In [1]: import numpy as np

In [2]: import numpy.linalg as la

In [3]: np.set_printoptions(precision=3, suppress=True, linewidth=120)

In [4]: def tidy(a):
   ...:     return np.round(a, 3) + 0
   ...: 

In [5]: A = np.load("sample19.npy")

In [6]: print(A)
[[ -0.148   6.007  -5.934  -6.039  -2.064   3.937  -0.001  -4.055   6.029   3.835   5.924]
 [ -0.055  -2.999   2.976   2.981   1.014  -1.93    0.043   2.043  -3.022  -2.013  -3.036]
 [ -0.051  -8.983   8.94    9.054   2.984  -6.007   0.008   6.064  -8.95   -6.003  -8.952]
 [ -0.014 -15.05   14.95   14.955   5.111 -10.011   0.04    9.99  -14.994 -10.038 -14.974]
 [  0.039  11.985 -11.906 -12.008  -3.942   8.056  -0.015  -7.998  12.006   7.989  11.971]
 [  0.051  -2.953   2.976   3.045   1.065  -2.021  -0.013   2.013  -3.007  -2.046  -3.014]
 [ -0.029   6.024  -6.063  -5.987  -1.958   4.071   0.037  -3.998   5.961   4.004   5.97 ]
 [  0.072  12.028 -11.965 -11.933  -4.106   8.007  -0.029  -7.971  11.954   8.     12.077]
 [  0.045  -0.013   0.096   0.013  -0.02   -0.052  -0.034  -0.022   0.044  -0.012   0.005]
 [ -0.082  15.002 -15.006 -14.984  -4.949   9.999  -0.001 -10.033  14.987   9.958  15.034]]

In [7]: print(la.matrix_rank(A, rtol=0.1))
1

In [8]: print(la.cond(A) > 100)
True

In [9]: print(np.argsort(-la.norm(A, axis=0).round(6), kind="stable")[:3])
[ 1 10  3]

In [10]: Uu, s, Vt = la.svd(A)

In [11]: print(tidy(s))
[76.496  0.283  0.237  0.185  0.141  0.105  0.093  0.076  0.021  0.014]

In [12]: B = Uu[:, :1] @ np.diag(s[:1]) @ Vt[:1]

In [13]: print(tidy(la.norm(A - B, 2)), tidy(s[1]))
0.283 0.283

In [14]: print(tidy(np.abs(A - B).max()))
0.146

In [15]: B = np.array([[-1, -3],
    ...:     [-2, 2],
    ...:     [3, 4],
    ...:     [-2, 4],
    ...:     [2, -1],
    ...:     [3, 0],
    ...:     [3, 0],
    ...:     [2, -4],
    ...:     [-4, -4],
    ...:     [3, -3],
    ...:     [3, 2]])

In [16]: B @ A
Traceback (most recent call last):
  Cell In[16], line 1
    B @ A
ValueError: matmul: Input operand 1 has a mismatch in its core dimension 0, with gufunc signature (n?,k),(k,m?)->(n?,m?) (size 10 is different from 2)


In [17]: print(tidy(np.einsum("ij->j", A)))
[ -0.172  21.048 -20.936 -20.903  -6.865  14.049   0.035 -13.967  21.008  13.674  21.005]

In [18]: print(la.matrix_rank(A @ B))
2

In [19]: print(np.vstack([A, B.T]).shape)
(12, 11)

In [20]: print(la.matrix_rank(np.vstack([A, B.T])))
11

In [21]: t = np.radians(135)

In [22]: r_ = np.eye(11)

In [23]: r_[3, 3] = r_[7, 7] = np.cos(t)

In [24]: r_[3, 7], r_[7, 3] = -np.sin(t), np.sin(t)

In [25]: print(tidy(r_))
[[ 1.     0.     0.     0.     0.     0.     0.     0.     0.     0.     0.   ]
 [ 0.     1.     0.     0.     0.     0.     0.     0.     0.     0.     0.   ]
 [ 0.     0.     1.     0.     0.     0.     0.     0.     0.     0.     0.   ]
 [ 0.     0.     0.    -0.707  0.     0.     0.    -0.707  0.     0.     0.   ]
 [ 0.     0.     0.     0.     1.     0.     0.     0.     0.     0.     0.   ]
 [ 0.     0.     0.     0.     0.     1.     0.     0.     0.     0.     0.   ]
 [ 0.     0.     0.     0.     0.     0.     1.     0.     0.     0.     0.   ]
 [ 0.     0.     0.     0.707  0.     0.     0.    -0.707  0.     0.     0.   ]
 [ 0.     0.     0.     0.     0.     0.     0.     0.     1.     0.     0.   ]
 [ 0.     0.     0.     0.     0.     0.     0.     0.     0.     1.     0.   ]
 [ 0.     0.     0.     0.     0.     0.     0.     0.     0.     0.     1.   ]]

In [26]: B = A @ r_.T

In [27]: print(tidy(la.svd(A, compute_uv=False)), tidy(la.svd(B, compute_uv=False)))
[76.496  0.283  0.237  0.185  0.141  0.105  0.093  0.076  0.021  0.014] [76.496  0.283  0.237  0.185  0.141  0.105  0.093  0.076  0.021  0.014]

In [28]: print(np.allclose(la.norm(A, axis=1), la.norm(B, axis=1)))
True
